% ipython --no-banner

In [1]: import numpy as np

In [2]: import numpy.linalg as la

In [3]: np.set_printoptions(suppress=True, linewidth=140)

In [4]: f = np.array([0, 4, -5, -1, 3, -3, 5, 1, 2])

In [5]: J = f[np.abs(np.subtract.outer(np.arange(9), np.arange(9)))]

In [6]: print(J)
[[ 0  4 -5 -1  3 -3  5  1  2]
 [ 4  0  4 -5 -1  3 -3  5  1]
 [-5  4  0  4 -5 -1  3 -3  5]
 [-1 -5  4  0  4 -5 -1  3 -3]
 [ 3 -1 -5  4  0  4 -5 -1  3]
 [-3  3 -1 -5  4  0  4 -5 -1]
 [ 5 -3  3 -1 -5  4  0  4 -5]
 [ 1  5 -3  3 -1 -5  4  0  4]
 [ 2  1  5 -3  3 -1 -5  4  0]]

In [7]: # symmetric, so the eigenvalues are real

In [8]: print(np.all(la.eigvalsh(J) > 0))
False

In [9]: ev, evecs = la.eigh(J)

In [10]: print(np.round(la.svd(J, compute_uv=False), 2))
[19.96 13.54  9.85  9.69  9.67  8.08  2.79  1.56  0.57]

In [11]: print(np.unique(ev.round(6) + 0, return_counts=True)[1])
[1 1 1 1 1 1 1 1 1]

In [12]: print(np.round(evecs.T @ evecs, 2) + 0)
[[1. 0. 0. 0. 0. 0. 0. 0. 0.]
 [0. 1. 0. 0. 0. 0. 0. 0. 0.]
 [0. 0. 1. 0. 0. 0. 0. 0. 0.]
 [0. 0. 0. 1. 0. 0. 0. 0. 0.]
 [0. 0. 0. 0. 1. 0. 0. 0. 0.]
 [0. 0. 0. 0. 0. 1. 0. 0. 0.]
 [0. 0. 0. 0. 0. 0. 1. 0. 0.]
 [0. 0. 0. 0. 0. 0. 0. 1. 0.]
 [0. 0. 0. 0. 0. 0. 0. 0. 1.]]

In [13]: rng = np.random.default_rng(9382)

In [14]: lab = rng.permutation(9)

In [15]: out = J[:, lab] * rng.choice([-1, 1], 9)

In [16]: print(out)
[[ 1 -3  4 -1 -2  0  3  5  5]
 [ 5  1  0 -5 -1 -4 -3 -4 -3]
 [-4  5  4  3 -5  5  1  0  3]
 [ 0 -4 -5 -3  3  1  5 -4 -1]
 [-4  0 -1  1 -3 -3 -4  5 -5]
 [ 5 -4  3  5  1  3  0  1  4]
 [ 1  5 -3 -4  5 -5 -4 -3  0]
 [-3  1  5  0 -4 -1  5  3  4]
 [ 3 -3  1 -4  0 -2  1 -5 -5]]

In [17]: Uu, _, VT = la.svd(J.T @ out)

In [18]: print(np.round(Uu @ VT, 2) + 0)
[[ 0.  0.  0.  0.  0. -1.  0.  0.  0.]
 [ 0.  0.  1.  0.  0.  0.  0.  0.  0.]
 [ 0.  0.  0.  0.  0.  0.  0. -1.  0.]
 [-1.  0.  0.  0.  0.  0.  0.  0.  0.]
 [ 0. -1.  0.  0.  0.  0.  0.  0.  0.]
 [ 0.  0.  0.  0.  0.  0. -1.  0.  0.]
 [ 0.  0.  0.  0.  0.  0.  0.  0.  1.]
 [ 0.  0.  0. -1.  0.  0.  0.  0.  0.]
 [ 0.  0.  0.  0. -1.  0.  0.  0.  0.]]

In [19]: print(lab)
[3 4 1 7 8 0 5 2 6]

In [20]: x = np.array([3, 0, 3, 1, 3, 2, -3, 3, 2])

In [21]: y = J @ x

In [22]: beta, lr = np.zeros(9), 1 / la.norm(J, 2) ** 2

In [23]: for i in range(40):
    ...:     beta -= lr * J.T @ (J @ beta - y)
    ...:     if i % 10 == 0: print(i, round(la.norm(J @ beta - y), 2))
    ...: 
0 34.92
10 3.54
20 2.06
30 2.0

In [24]: print(beta.round(2))
[ 2.45 -0.15  1.55 -0.55  1.36  0.47 -4.42  2.91  1.5 ]

In [25]: lab = rng.permutation(9)

In [26]: print(lab)
[8 2 1 6 4 5 7 0 3]

In [27]: out = J[lab][:, lab]

In [28]: print(np.round(np.sort(np.abs(la.eigvals(out))), 2))
[ 0.57  1.56  2.79  8.08  9.67  9.69  9.85 13.54 19.96]

In [29]: print(np.trace(out))
0

In [30]: mat = np.load("mat.npy")

In [31]: print(mat)
[[-3  2  0  0]
 [-1  0  0  0]
 [ 0  0 -3  2]
 [ 0  0 -1  0]]

In [32]: # splits into 2 blocks

In [33]: print(np.round(la.det(mat), 2))
4.0

In [34]: print((la.matrix_power((mat != 0) + (mat.T != 0) + np.eye(4), 4) > 0).astype(int))
[[1 1 0 0]
 [1 1 0 0]
 [0 0 1 1]
 [0 0 1 1]]

In [35]: print((mat != 0).astype(int))
[[1 1 0 0]
 [1 0 0 0]
 [0 0 1 1]
 [0 0 1 0]]

In [36]: print(np.round(np.sort(la.eigvals(mat).real), 2))
[-2. -2. -1. -1.]

In [37]: print(mat @ mat)
[[ 7 -6  0  0]
 [ 3 -2  0  0]
 [ 0  0  7 -6]
 [ 0  0  3 -2]]

In [38]: f = np.array([-6, -3, -8])

In [39]: print(np.correlate(mat[3], mat[1], "full"))
[0 0 0 0 0 1 0]

In [40]: print(np.array([np.convolve(row, f, "same") for row in mat]))
[[ -3  18 -16   0]
 [  3   8   0   0]
 [  0  18  -3  18]
 [  0   6   3   8]]

In [41]: print(np.polyval(f, mat[3]))
[ -8  -8 -11  -8]

In [42]: out = mat / la.norm(mat, axis=1, keepdims=True)

In [43]: cov = out @ out.T

In [44]: print(cov[0].round(2))
[1.   0.83 0.   0.  ]

In [45]: out = np.array([[3, 3, 1], [2, 0, 0], [2, 3, 3], [1, 1, 2]])

In [46]: print(np.vstack([mat, out.T]).shape)
(7, 4)

In [47]: print(np.einsum("ik,kj->ij", mat, out))
[[-5 -9 -3]
 [-3 -3 -1]
 [-4 -7 -5]
 [-2 -3 -3]]

In [48]: print(np.einsum("ij,ij->i", mat, mat))
[13  1 13  1]

In [49]: E = np.array([[-5, 8, -7, 0, -1, 2, -5, -1, -5, -2, -6, 1],
    ...:     [3, 0, 9, -6, 0, -7, 6, -9, 2, -6, 3, -7],
    ...:     [-7, -2, -1, -9, -6, 8, 2, 6, -1, -8, 6, 9],
    ...:     [3, -3, -7, 1, 6, 4, -5, -9, 1, 9, -3, 2]])

In [50]: E[-1] = E[0] + -3 * E[1]

In [51]: print(E)
[[ -5   8  -7   0  -1   2  -5  -1  -5  -2  -6   1]
 [  3   0   9  -6   0  -7   6  -9   2  -6   3  -7]
 [ -7  -2  -1  -9  -6   8   2   6  -1  -8   6   9]
 [-14   8 -34  18  -1  23 -23  26 -11  16 -15  22]]

In [52]: Uu, sv, VT = la.svd(E)

In [53]: evecs = VT[:(sv > 1e-8).sum()]

In [54]: x = E[0] + 3 * E[2] + rng.integers(2) * np.eye(12)[10]

In [55]: print(x)
[-26.   2. -10. -27. -19.  26.   1.  17.  -8. -26.  12.  28.]

In [56]: print(la.matrix_rank(np.vstack([E, x])))
3

In [57]: print(np.allclose(evecs.T @ evecs @ x, x))
True

In [58]: Uu, sv, VT = la.svd(E)

In [59]: print(sv.round(2) + 0)
[70.99 21.05 12.64  0.  ]

In [60]: print(np.argmax(sv[:-1] / (sv[1:] + 1e-6)) + 1)
3

In [61]: out = Uu[:, :3] @ np.diag(sv[:3]) @ VT[:3]

In [62]: print(np.round(la.norm(E - out) / la.norm(E), 2))
0.0

In [63]: print(round(la.norm(E - out, 2), 2), round(float(sv[3]), 2))
0.0 0.0

In [64]: out = np.array([[5, -8, 8],
    ...:     [7, -6, 6],
    ...:     [-8, -4, -7],
    ...:     [2, 8, 7],
    ...:     [6, -8, -5],
    ...:     [-9, -3, -6],
    ...:     [4, 8, 6],
    ...:     [-2, -7, -6],
    ...:     [1, -7, -6],
    ...:     [4, 6, 9],
    ...:     [-3, 9, -8],
    ...:     [8, 4, -2]])

In [65]: print(E @ out)
[[  58  -38   84]
 [ -51  -27  -25]
 [-150   47 -298]
 [ 211   43  159]]

In [66]: print(np.einsum("ik,kj->ji", E, out))
[[  58  -51 -150  211]
 [ -38  -27   47   43]
 [  84  -25 -298  159]]

In [67]: print(np.einsum("ij,ij->i", E, E))
[ 235  390  457 4561]

In [68]: print(np.einsum("ik,kj->ij", E, out))
[[  58  -38   84]
 [ -51  -27  -25]
 [-150   47 -298]
 [ 211   43  159]]

In [69]: def softmax(z):
    ...:     e = np.exp(z - z.max(axis=-1, keepdims=True))
    ...:     return e / e.sum(axis=-1, keepdims=True)
    ...: 

In [70]: print(np.round(softmax(mat[1] + -3), 2))
[0.11 0.3  0.3  0.3 ]

In [71]: print(softmax(mat).sum(axis=1))
[1. 1. 1. 1.]

In [72]: scores = mat @ mat.T / np.sqrt(4)

In [73]: print(softmax(scores).round(6).argmax(axis=1))
[0 0 2 2]

In [74]: m1 = np.arange(96).reshape(8, 12) + 5

In [75]: print(m1)
[[  5   6   7   8   9  10  11  12  13  14  15  16]
 [ 17  18  19  20  21  22  23  24  25  26  27  28]
 [ 29  30  31  32  33  34  35  36  37  38  39  40]
 [ 41  42  43  44  45  46  47  48  49  50  51  52]
 [ 53  54  55  56  57  58  59  60  61  62  63  64]
 [ 65  66  67  68  69  70  71  72  73  74  75  76]
 [ 77  78  79  80  81  82  83  84  85  86  87  88]
 [ 89  90  91  92  93  94  95  96  97  98  99 100]]

In [76]: # rows and columns are dependent

In [77]: print(round(float(la.norm(m1, "nuc")), 2))
597.11

In [78]: print(round(float(la.norm(m1[5] - m1[7])), 2))
83.14

In [79]: print(np.round(m1 @ la.pinv(m1) @ m1, 2))
[[  5.   6.   7.   8.   9.  10.  11.  12.  13.  14.  15.  16.]
 [ 17.  18.  19.  20.  21.  22.  23.  24.  25.  26.  27.  28.]
 [ 29.  30.  31.  32.  33.  34.  35.  36.  37.  38.  39.  40.]
 [ 41.  42.  43.  44.  45.  46.  47.  48.  49.  50.  51.  52.]
 [ 53.  54.  55.  56.  57.  58.  59.  60.  61.  62.  63.  64.]
 [ 65.  66.  67.  68.  69.  70.  71.  72.  73.  74.  75.  76.]
 [ 77.  78.  79.  80.  81.  82.  83.  84.  85.  86.  87.  88.]
 [ 89.  90.  91.  92.  93.  94.  95.  96.  97.  98.  99. 100.]]

In [80]: print(np.abs(np.diag(la.qr(m1)[1])) > 1e-9)
[ True  True False False False False False False]
